$ python3 -q
>>> import numpy as np
>>> np.set_printoptions(precision=1, suppress=True, linewidth=140)
>>> def rnd(a):
...     return np.round(a, 1) + 0
... 
>>> A = np.loadtxt("x.csv", delimiter=",")
>>> A
array([[ 7.,  5., -1., -1., -4.,  4.],
       [ 5., 11., -1., -5., -2., -4.],
       [-1., -1., 10.,  2.,  0., -3.],
       [-1., -5.,  2., 10., -3., -2.],
       [-4., -2.,  0., -3.,  6., -4.],
       [ 4., -4., -3., -2., -4., 17.]])
>>> # equal to its transpose
>>> vals, vecs = np.linalg.eigh(A)
>>> rnd(vals)
array([ 0. ,  1.6,  8.1, 12. , 17.9, 21.3])
>>> rnd(np.linalg.eigvalsh(A @ A))
array([  0. ,   2.6,  65.8, 144.3, 321.5, 454.8])
>>> rnd(np.abs(vecs[:, -1]))
array([0.3, 0. , 0.3, 0.2, 0.3, 0.8])
>>> np.allclose(A[:-1].T @ np.linalg.lstsq(A[:-1].T, A[-1])[0], A[-1])
True
>>> w1 = np.array([[2, 0], [0, 2], [1, 2], [1, 0], [0, 1], [2, 0]])
>>> beta = np.array([-2, 2])
>>> hid = np.maximum(A @ w1 + beta, 0)
>>> hid
array([[18.,  6.],
       [ 0., 20.],
       [ 2., 20.],
       [ 4.,  0.],
       [ 0.,  4.],
       [35.,  0.]])
>>> rnd((hid > 0).mean(axis=0))
array([0.7, 0.7])
>>> (hid > 0).astype(int)
array([[1, 1],
       [0, 1],
       [1, 1],
       [1, 0],
       [0, 1],
       [1, 0]])
>>> C = np.array([[0, 1, 3], [0, 2, 2]])
>>> w1 @ C
array([[0, 2, 6],
       [0, 4, 4],
       [0, 5, 7],
       [0, 1, 3],
       [0, 2, 2],
       [0, 2, 6]])
>>> Y = np.array([[0], [0], [1]])
>>> C = np.array([[-2, -2]])
>>> rng = np.random.default_rng(30)
>>> data = Y @ C + 0.3 * rng.normal(size=(3, 2))
>>> rnd(data)
array([[ 0.5,  0.2],
       [-0.3, -0.1],
       [-2.1, -1.3]])
>>> # row 2 is much longer than the rest
>>> x0 = np.array([-2, -3])
>>> rhs = data @ x0
>>> beta, lr = np.zeros(2), 1 / np.linalg.norm(data, 2) ** 2
>>> for i in range(3):
...     beta -= lr * data.T @ (data @ beta - rhs)
...     if i % 1 == 0: print(i, round(np.linalg.norm(data @ beta - rhs), 1))
... 
0 0.2
1 0.2
2 0.2
>>> rnd(np.linalg.cond(data))
np.float64(22.3)
>>> P = data @ np.linalg.solve(data.T @ data, data.T)
>>> rnd(np.linalg.eigvalsh(P))
array([0., 1., 1.])
>>> np.allclose(P @ P, P)
True
>>> rnd((np.eye(3) - P) @ data)
array([[0., 0.],
       [0., 0.],
       [0., 0.]])
>>> rnd(P)
array([[ 0.3, -0.4, -0.1],
       [-0.4,  0.7, -0.1],
       [-0.1, -0.1,  1. ]])
>>> Uu, sig, VT = np.linalg.svd(P)
>>> vecs = VT[:(sig > 1e-8).sum()]
>>> x0 = P[2] + -2 * P[1] + rng.integers(2) * np.eye(3)[2]
>>> rnd(x0)
array([ 0.8, -1.5,  1.1])
>>> np.allclose(vecs.T @ vecs @ x0, x0)
True
>>> rnd(np.diag(vecs.T @ vecs))
array([0.3, 0.7, 1. ])
>>> rnd(vecs.T @ vecs)
array([[ 0.3, -0.4, -0.1],
       [-0.4,  0.7, -0.1],
       [-0.1, -0.1,  1. ]])
>>> x0 = np.array([-1, -3])
>>> rhs = data @ x0
>>> rnd(np.linalg.solve(data.T @ data, data.T @ rhs))
array([-1., -3.])
>>> rhs = rhs + 0.1 * rng.normal(size=3)
>>> rnd(rhs)
array([-1. ,  0.5,  6.1])
>>> beta, *_ = np.linalg.lstsq(data, rhs)
>>> rnd(beta)
array([-0.7, -3.6])
>>> beta.round()
array([-1., -4.])
>>> rnd(np.linalg.norm(rhs - data @ beta))
np.float64(0.1)
>>> rnd(data.T @ (rhs - data @ beta))
array([0., 0.])
>>> m1 = np.load("sample17.npy")
>>> rnd(m1)
array([[ 0.8,  0.3, -0.1, -0.1, -0.1,  0.1],
       [ 0.3,  0.3, -0.1,  0.2, -0.1, -0.3],
       [-0.1, -0.1,  0.2, -0.3,  0. ,  0. ],
       [-0.1,  0.2, -0.3,  0.8,  0.1,  0.1],
       [-0.1, -0.1,  0. ,  0.1,  0. ,  0.1],
       [ 0.1, -0.3,  0. ,  0.1,  0.1,  0.9]])
>>> # null space of dimension 3
>>> x0 = np.array([7, 2, 5, 1, -5, 5])
>>> rnd(np.linalg.eigvalsh(2 * m1 - np.eye(6)))
array([-1., -1., -1.,  1.,  1.,  1.])
>>> rnd(m1 @ x0)
array([ 7. ,  1.3, -0.4, -1.5, -0.5,  4.4])
